In [1]: import numpy as np

In [2]: np.set_printoptions(suppress=True, linewidth=100)

In [3]: data = np.loadtxt("run2.csv", delimiter=",")

In [4]: data
Out[4]: 
array([[ 13.,  -4.,   3.,   1.,   0.,  -2.,   3.,  -8.,  -8.],
       [ -4.,  15.,   1.,   1.,  -6.,  -5.,  -9.,   1.,   2.],
       [  3.,   1.,  12.,   5.,  -3.,   2.,  -2.,  -1.,   5.],
       [  1.,   1.,   5.,  14.,  -7., -10.,  -1.,   0.,   7.],
       [  0.,  -6.,  -3.,  -7.,   7.,   5.,   5.,   0.,  -5.],
       [ -2.,  -5.,   2., -10.,   5.,  17.,   2.,   5.,   0.],
       [  3.,  -9.,  -2.,  -1.,   5.,   2.,   8.,   1.,  -5.],
       [ -8.,   1.,  -1.,   0.,   0.,   5.,   1.,  10.,   4.],
       [ -8.,   2.,   5.,   7.,  -5.,   0.,  -5.,   4.,  14.]])

In [5]: print(round(float(np.linalg.norm(data, 2) / np.linalg.norm(data)), 3))
0.71

In [6]: x = np.array([-2, 8, -6, 5, -1, 1, -1, 6, -8])

In [7]: a = np.maximum(data @ x, 0)

In [8]: np.maximum(data @ x, 0) - np.maximum(-data @ x, 0)
Out[8]: array([-60., 127., -84., -12., -32., -58., -36.,  62., -41.])

In [9]: E = np.loadtxt("data.csv", delimiter=",")

In [10]: E
Out[10]: 
array([[ 2.,  0.,  0.],
       [ 0.,  6., -4.],
       [ 0., -4.,  6.]])

In [11]: def softmax(z):
    ...:     e = np.exp(z - z.max(axis=-1, keepdims=True))
    ...:     return e / e.sum(axis=-1, keepdims=True)
    ...: 

In [12]: np.round(softmax(E).sum(axis=1), 3)
Out[12]: array([1., 1., 1.])

In [13]: np.round(softmax(E[2]), 3) + 0
Out[13]: array([0.002, 0.   , 0.997])

In [14]: np.round(softmax(10 * E[2]), 3) + 0
Out[14]: array([0., 0., 1.])

In [15]: att = E @ E.T / np.sqrt(3)

In [16]: np.round(softmax(att)[2] @ E, 3) + 0
Out[16]: array([ 0., -4.,  6.])

In [17]: print(np.round(softmax(att + np.triu(np.full(att.shape, -np.inf), 1)), 3) + 0)
[[1. 0. 0.]
 [0. 1. 0.]
 [0. 0. 1.]]

In [18]: np.round(softmax(att), 3) + 0
Out[18]: 
array([[0.834, 0.083, 0.083],
       [0.   , 1.   , 0.   ],
       [0.   , 0.   , 1.   ]])

In [19]: data[7] @ data[1]
Out[19]: np.float64(30.0)

In [20]: round(np.linalg.norm(data, 2), 3)
Out[20]: np.float64(38.142)

In [21]: print(np.linalg.norm(data, axis=1).argmax())
5

In [22]: round(float(np.linalg.norm(data, 1)), 3), round(float(np.linalg.norm(data, np.inf)), 3)
Out[22]: (50.0, 50.0)

In [23]: A = np.load("sample13.npy")

In [24]: A
Out[24]: 
array([[-2.,  1.,  1.,  1.],
       [ 1., -2.,  1.,  1.],
       [ 1.,  1., -2.,  1.],
       [ 1.,  1.,  1., -2.]])

In [25]: np.round(softmax(A[0]), 3)
Out[25]: array([0.016, 0.328, 0.328, 0.328])

In [26]: np.round(softmax(A[0] + 5), 3)
Out[26]: array([0.016, 0.328, 0.328, 0.328])

In [27]: att = A @ A.T / np.sqrt(4)

In [28]: print(np.round(softmax(att), 3))
[[0.968 0.011 0.011 0.011]
 [0.011 0.968 0.011 0.011]
 [0.011 0.011 0.968 0.011]
 [0.011 0.011 0.011 0.968]]

In [29]: print(np.round(softmax(att)[0] @ A, 3))
[-1.903  0.968  0.968  0.968]

In [30]: softmax(att).round(6).argmax(axis=1)
Out[30]: array([0, 1, 2, 3])

In [31]: hat = np.triu(np.array([[-3, 0, 3, 5], [2, 4, 4, -5], [-1, 4, -1, -3], [-1, -4, -5, 1]]), 1) + np.eye(4)

In [32]: B = hat @ A @ np.linalg.inv(hat)

In [33]: np.linalg.matrix_rank(B)
Out[33]: np.int64(4)

In [34]: round(np.linalg.det(B), 3)
Out[34]: np.float64(-27.0)

In [35]: vals, vecs = np.linalg.eigh(A)

In [36]: x = np.array([1, 1, 2, 1])

In [37]: round(float(x @ A @ x / (x @ x)), 3), round(float(vals[0]), 3), round(vals[-1], 3)
Out[37]: (0.571, -3.0, np.float64(1.0))

In [38]: np.abs(A).sum(axis=1).max(), round(float(np.abs(vals).max()), 3)
Out[38]: (np.float64(5.0), 3.0)

In [39]: np.round(np.linalg.eigvalsh(A[1:, 1:]), 3) + 0
Out[39]: array([-3., -3.,  0.])

In [40]: (np.sign(vecs[:, -1].round(6)) == np.sign(vecs[0, -1].round(6))).astype(int)
Out[40]: array([1, 1, 1, 1])

In [41]: np.round(vecs * np.maximum(vals, 0) @ vecs.T, 3)
Out[41]: 
array([[0.25, 0.25, 0.25, 0.25],
       [0.25, 0.25, 0.25, 0.25],
       [0.25, 0.25, 0.25, 0.25],
       [0.25, 0.25, 0.25, 0.25]])

In [42]: K = np.loadtxt("m.csv", delimiter=",")

In [43]: print(K)
[[ 9.005  5.012  2.01 ]
 [ 8.989  4.999  1.988]
 [ 9.01   4.989  1.968]
 [ 8.988  4.984  1.998]
 [ 8.959  4.987  1.983]
 [ 9.004  5.033  2.007]
 [ 8.991  5.007  2.01 ]
 [ 9.007  4.976  2.005]
 [ 8.975  4.994  2.014]
 [ 8.971  4.981  2.037]
 [ 8.997  9.008 -2.03 ]
 [ 9.01   9.001 -1.999]
 [ 8.975  8.985 -1.981]
 [ 8.944  9.022 -2.006]
 [ 9.02   9.011 -1.982]
 [ 8.999  9.028 -1.992]
 [ 8.974  8.996 -2.   ]
 [ 8.997  9.007 -2.002]
 [ 9.061  8.985 -1.983]
 [ 9.     9.023 -2.005]
 [ 8.979 -6.977 -0.005]
 [ 8.977 -6.992  0.013]
 [ 8.979 -6.995 -0.015]
 [ 8.989 -7.022 -0.02 ]
 [ 9.026 -6.942  0.013]
 [ 9.028 -7.011  0.051]
 [ 9.024 -7.023  0.005]
 [ 9.005 -7.     0.005]
 [ 9.036 -7.007  0.034]
 [ 9.05  -6.989  0.002]]

In [44]: B = np.c_[K[:, :1] @ np.array([[1]]), np.array([1, 0, 0, 3, 1, 2, -1, 3, -3, -2, -3, -3, 3, 0, 2, 3, 0, -3, 3, 0, -3, -2, -1, 1, 2, 2, -3, 2, 0, 0])]

In [45]: print(B)
[[ 9.005  1.   ]
 [ 8.989  0.   ]
 [ 9.01   0.   ]
 [ 8.988  3.   ]
 [ 8.959  1.   ]
 [ 9.004  2.   ]
 [ 8.991 -1.   ]
 [ 9.007  3.   ]
 [ 8.975 -3.   ]
 [ 8.971 -2.   ]
 [ 8.997 -3.   ]
 [ 9.01  -3.   ]
 [ 8.975  3.   ]
 [ 8.944  0.   ]
 [ 9.02   2.   ]
 [ 8.999  3.   ]
 [ 8.974  0.   ]
 [ 8.997 -3.   ]
 [ 9.061  3.   ]
 [ 9.     0.   ]
 [ 8.979 -3.   ]
 [ 8.977 -2.   ]
 [ 8.979 -1.   ]
 [ 8.989  1.   ]
 [ 9.026  2.   ]
 [ 9.028  2.   ]
 [ 9.024 -3.   ]
 [ 9.005  2.   ]
 [ 9.036  0.   ]
 [ 9.05   0.   ]]

In [46]: np.linalg.matrix_rank(B)
Out[46]: np.int64(2)

In [47]: np.linalg.matrix_rank(np.c_[K, B])
Out[47]: np.int64(4)

In [48]: np.round(np.linalg.lstsq(K, B[:, 0])[0], 3) + 0
Out[48]: array([1., 0., 0.])

In [49]: np.round(np.linalg.norm(B - K @ np.linalg.lstsq(K, B)[0], axis=0), 3) + 0
Out[49]: array([ 0.   , 11.382])

In [50]: cen = (K - K.mean(axis=0)) / K.std(axis=0)

In [51]: np.round(cen.std(axis=0), 3)
Out[51]: array([1., 1., 1.])

In [52]: np.argwhere(np.abs(cen) > 2)
Out[52]: 
array([[13,  0],
       [18,  0]])

In [53]: b = np.linalg.lstsq(np.delete(cen, 2, axis=1), cen[:, 2])[0]

In [54]: np.abs(b).argmax()
Out[54]: np.int64(1)

In [55]: O, vecs = np.linalg.qr(K[:, :1])[0], np.linalg.qr(K[:, 1:])[0]

In [56]: s = np.linalg.svd(O.T @ vecs, compute_uv=False)

In [57]: np.round(np.degrees(np.arccos(s.clip(0, 1))), 3)
Out[57]: array([70.513])

In [58]: rng = np.random.default_rng(157)

In [59]: m1 = rng.normal(size=(12, 7)) + 5 * np.array([1, 3, 0, 3, 3, 1, 0])

In [60]: m1.round(3)
Out[60]: 
array([[ 5.193, 13.972, -0.258, 16.878, 14.418,  4.839,  0.288],
       [ 5.554, 16.277,  0.922, 13.569, 15.658,  4.504,  1.97 ],
       [ 2.723, 13.748, -1.77 , 15.506, 14.746,  4.574, -1.084],
       [ 4.96 , 15.2  , -0.152, 14.434, 13.045,  3.881, -2.001],
       [ 4.292, 16.827,  0.474, 14.358, 14.408,  3.947, -0.994],
       [ 5.355, 15.303,  1.771, 14.777, 16.124,  4.647,  1.568],
       [ 4.14 , 14.454,  0.007, 15.587, 15.921,  5.983, -0.945],
       [ 6.298, 13.592, -3.567, 13.815, 16.641,  4.002, -0.791],
       [ 5.892, 14.088,  0.973, 16.445, 16.042,  5.314,  0.254],
       [ 4.385, 13.344,  0.511, 15.361, 15.464,  4.077,  0.585],
       [ 4.655, 14.928, -0.762, 14.385, 14.481,  3.219, -1.153],
       [ 4.932, 15.72 , -0.031, 14.772, 14.328,  5.699,  0.675]])

In [61]: B = np.c_[m1[:, :2] @ np.array([[1, 2], [2, 2]]), np.array([1, 3, 2, 0, 0, 3, -2, -3, 1, 3, 0, -3])]

In [62]: B.round(3)
Out[62]: 
array([[33.138, 38.331,  1.   ],
       [38.109, 43.663,  3.   ],
       [30.22 , 32.944,  2.   ],
       [35.361, 40.321,  0.   ],
       [37.946, 42.239,  0.   ],
       [35.962, 41.317,  3.   ],
       [33.047, 37.187, -2.   ],
       [33.483, 39.781, -3.   ],
       [34.067, 39.958,  1.   ],
       [31.073, 35.458,  3.   ],
       [34.511, 39.166,  0.   ],
       [36.372, 41.304, -3.   ]])

In [63]: np.round(np.linalg.lstsq(m1, B[:, 0])[0], 3) + 0
Out[63]: array([1., 2., 0., 0., 0., 0., 0.])

In [64]: np.round(np.linalg.norm(B - m1 @ np.linalg.lstsq(m1, B)[0], axis=0), 3) + 0
Out[64]: array([0.   , 0.   , 3.133])

In [65]: z = rng.permutation(7)

In [66]: B = m1[:, z] * rng.choice([-1, 1], 7)

In [67]: B.round(3)
Out[67]: 
array([[-13.972, -14.418,   0.258,  -4.839,   0.288, -16.878,   5.193],
       [-16.277, -15.658,  -0.922,  -4.504,   1.97 , -13.569,   5.554],
       [-13.748, -14.746,   1.77 ,  -4.574,  -1.084, -15.506,   2.723],
       [-15.2  , -13.045,   0.152,  -3.881,  -2.001, -14.434,   4.96 ],
       [-16.827, -14.408,  -0.474,  -3.947,  -0.994, -14.358,   4.292],
       [-15.303, -16.124,  -1.771,  -4.647,   1.568, -14.777,   5.355],
       [-14.454, -15.921,  -0.007,  -5.983,  -0.945, -15.587,   4.14 ],
       [-13.592, -16.641,   3.567,  -4.002,  -0.791, -13.815,   6.298],
       [-14.088, -16.042,  -0.973,  -5.314,   0.254, -16.445,   5.892],
       [-13.344, -15.464,  -0.511,  -4.077,   0.585, -15.361,   4.385],
       [-14.928, -14.481,   0.762,  -3.219,  -1.153, -14.385,   4.655],
       [-15.72 , -14.328,   0.031,  -5.699,   0.675, -14.772,   4.932]])

In [68]: left, _, Vt = np.linalg.svd(m1.T @ B)

In [69]: z
Out[69]: array([1, 4, 2, 5, 6, 3, 0])

In [70]: print(np.round(np.linalg.lstsq(m1, B)[0], 3) + 0)
[[ 0.  0.  0.  0.  0.  0.  1.]
 [-1.  0.  0.  0.  0.  0.  0.]
 [ 0.  0. -1.  0.  0.  0.  0.]
 [ 0.  0.  0.  0.  0. -1.  0.]
 [ 0. -1.  0.  0.  0.  0.  0.]
 [ 0.  0.  0. -1.  0.  0.  0.]
 [ 0.  0.  0.  0.  1.  0.  0.]]

In [71]: M = np.load("dump.npy")

In [72]: print(M.round(3))
[[0.3   0.3   0.3   0.1   0.1   0.1  ]
 [0.3   0.3   0.3   0.1   0.1   0.1  ]
 [0.3   0.3   0.3   0.1   0.1   0.1  ]
 [0.1   0.1   0.1   0.033 0.033 0.033]
 [0.1   0.1   0.1   0.033 0.033 0.033]
 [0.1   0.1   0.1   0.033 0.033 0.033]]

In [73]: # a projection of rank 1

In [74]: x = np.array([2, 1, 1, 2, 0, 0])

In [75]: print(np.round(M @ M @ x, 3))
[1.4   1.4   1.4   0.467 0.467 0.467]

In [76]: round((x - M @ x) @ (M @ x), 3)
Out[76]: np.float64(0.0)

In [77]: print(np.round(np.eye(6) - M, 3))
[[ 0.7   -0.3   -0.3   -0.1   -0.1   -0.1  ]
 [-0.3    0.7   -0.3   -0.1   -0.1   -0.1  ]
 [-0.3   -0.3    0.7   -0.1   -0.1   -0.1  ]
 [-0.1   -0.1   -0.1    0.967 -0.033 -0.033]
 [-0.1   -0.1   -0.1   -0.033  0.967 -0.033]
 [-0.1   -0.1   -0.1   -0.033 -0.033  0.967]]

In [78]: left, s, Vt = np.linalg.svd(M)

In [79]: vecs = Vt[:(s > 1e-8).sum()]

In [80]: x = M[5] + 3 * M[1] + rng.integers(2) * np.eye(6)[5]

In [81]: x.round(3)
Out[81]: array([1.   , 1.   , 1.   , 0.333, 0.333, 1.333])

In [82]: np.round(np.diag(vecs.T @ vecs), 3)
Out[82]: array([0.3  , 0.3  , 0.3  , 0.033, 0.033, 0.033])

In [83]: np.round(vecs.T @ vecs, 3)
Out[83]: 
array([[0.3  , 0.3  , 0.3  , 0.1  , 0.1  , 0.1  ],
       [0.3  , 0.3  , 0.3  , 0.1  , 0.1  , 0.1  ],
       [0.3  , 0.3  , 0.3  , 0.1  , 0.1  , 0.1  ],
       [0.1  , 0.1  , 0.1  , 0.033, 0.033, 0.033],
       [0.1  , 0.1  , 0.1  , 0.033, 0.033, 0.033],
       [0.1  , 0.1  , 0.1  , 0.033, 0.033, 0.033]])

In [84]: np.allclose(vecs.T @ vecs @ x, x)
Out[84]: False

In [85]: B = M + rng.integers(-2, 3, (6, 1)) @ rng.integers(-2, 3, (1, 6))

In [86]: B.round(3)
Out[86]: 
array([[-1.7  , -0.7  ,  1.3  , -1.9  , -0.9  ,  1.1  ],
       [-1.7  , -0.7  ,  1.3  , -1.9  , -0.9  ,  1.1  ],
       [-1.7  , -0.7  ,  1.3  , -1.9  , -0.9  ,  1.1  ],
       [-1.9  , -0.9  ,  1.1  , -1.967, -0.967,  1.033],
       [ 0.1  ,  0.1  ,  0.1  ,  0.033,  0.033,  0.033],
       [-1.9  , -0.9  ,  1.1  , -1.967, -0.967,  1.033]])

In [87]: np.round(np.linalg.svd(B - M, compute_uv=False), 3) + 0
Out[87]: array([7.746, 0.   , 0.   , 0.   , 0.   , 0.   ])

In [88]: np.abs(B - M).sum(axis=1)
Out[88]: array([8., 8., 8., 8., 0., 8.])

In [89]: B - M
Out[89]: 
array([[-2., -1.,  1., -2., -1.,  1.],
       [-2., -1.,  1., -2., -1.,  1.],
       [-2., -1.,  1., -2., -1.,  1.],
       [-2., -1.,  1., -2., -1.,  1.],
       [ 0.,  0.,  0.,  0.,  0.,  0.],
       [-2., -1.,  1., -2., -1.,  1.]])

In [90]: np.round(M.reshape(-1, 2), 3)
Out[90]: 
array([[0.3  , 0.3  ],
       [0.3  , 0.1  ],
       [0.1  , 0.1  ],
       [0.3  , 0.3  ],
       [0.3  , 0.1  ],
       [0.1  , 0.1  ],
       [0.3  , 0.3  ],
       [0.3  , 0.1  ],
       [0.1  , 0.1  ],
       [0.1  , 0.1  ],
       [0.1  , 0.033],
       [0.033, 0.033],
       [0.1  , 0.1  ],
       [0.1  , 0.033],
       [0.033, 0.033],
       [0.1  , 0.1  ],
       [0.1  , 0.033],
       [0.033, 0.033]])

In [91]: blk = M.reshape(6, 2, -1)

In [92]: print(np.round(blk.sum(axis=1), 3))
[[0.4   0.4   0.4  ]
 [0.4   0.4   0.4  ]
 [0.4   0.4   0.4  ]
 [0.133 0.133 0.133]
 [0.133 0.133 0.133]
 [0.133 0.133 0.133]]

In [93]: blk.shape
Out[93]: (6, 2, 3)

In [94]: np.einsum("ihd,jhd->hij", blk, blk).shape
Out[94]: (2, 6, 6)

In [95]: feats = np.load("case1.npy")

In [96]: feats
Out[96]: 
array([[0, 0, 0, 2, 0, 0],
       [0, 0, 0, 0, 0, 0],
       [0, 1, 0, 0, 0, 0],
       [1, 0, 0, 0, 0, 0],
       [0, 0, 3, 0, 0, 0],
       [0, 0, 0, 0, 2, 0]])

In [97]: np.linalg.lstsq(feats[:-1].T, feats[-1])[2]
Out[97]: np.int32(4)

In [98]: print(np.round(feats @ np.linalg.pinv(feats) @ feats, 3))
[[0. 0. 0. 2. 0. 0.]
 [0. 0. 0. 0. 0. 0.]
 [0. 1. 0. 0. 0. 0.]
 [1. 0. 0. 0. 0. 0.]
 [0. 0. 3. 0. 0. 0.]
 [0. 0. 0. 0. 2. 0.]]

In [99]: B = feats + rng.integers(-2, 3, (6, 5)) @ rng.integers(-2, 3, (5, 6))

In [100]: B
Out[100]: 
array([[ 1,  1,  3, -4,  6, -8],
       [ 6, -4,  2,  8, -1, -3],
       [-1,  4,  4,  0,  1, -5],
       [ 5,  3,  4, -4, -4, -5],
       [ 0, -3, -2,  2, -2, 11],
       [ 0, -2, -4,  4, -3,  9]])

In [101]: np.round(np.linalg.svd(B - feats, compute_uv=False), 3) + 0
Out[101]: array([22.457, 11.776,  7.825,  5.07 ,  1.441,  0.   ])

In [102]: np.linalg.matrix_rank(B - feats, tol=1e-8)
Out[102]: np.int64(5)

In [103]: B - feats
Out[103]: 
array([[ 1,  1,  3, -6,  6, -8],
       [ 6, -4,  2,  8, -1, -3],
       [-1,  3,  4,  0,  1, -5],
       [ 4,  3,  4, -4, -4, -5],
       [ 0, -3, -5,  2, -2, 11],
       [ 0, -2, -4,  4, -5,  9]])
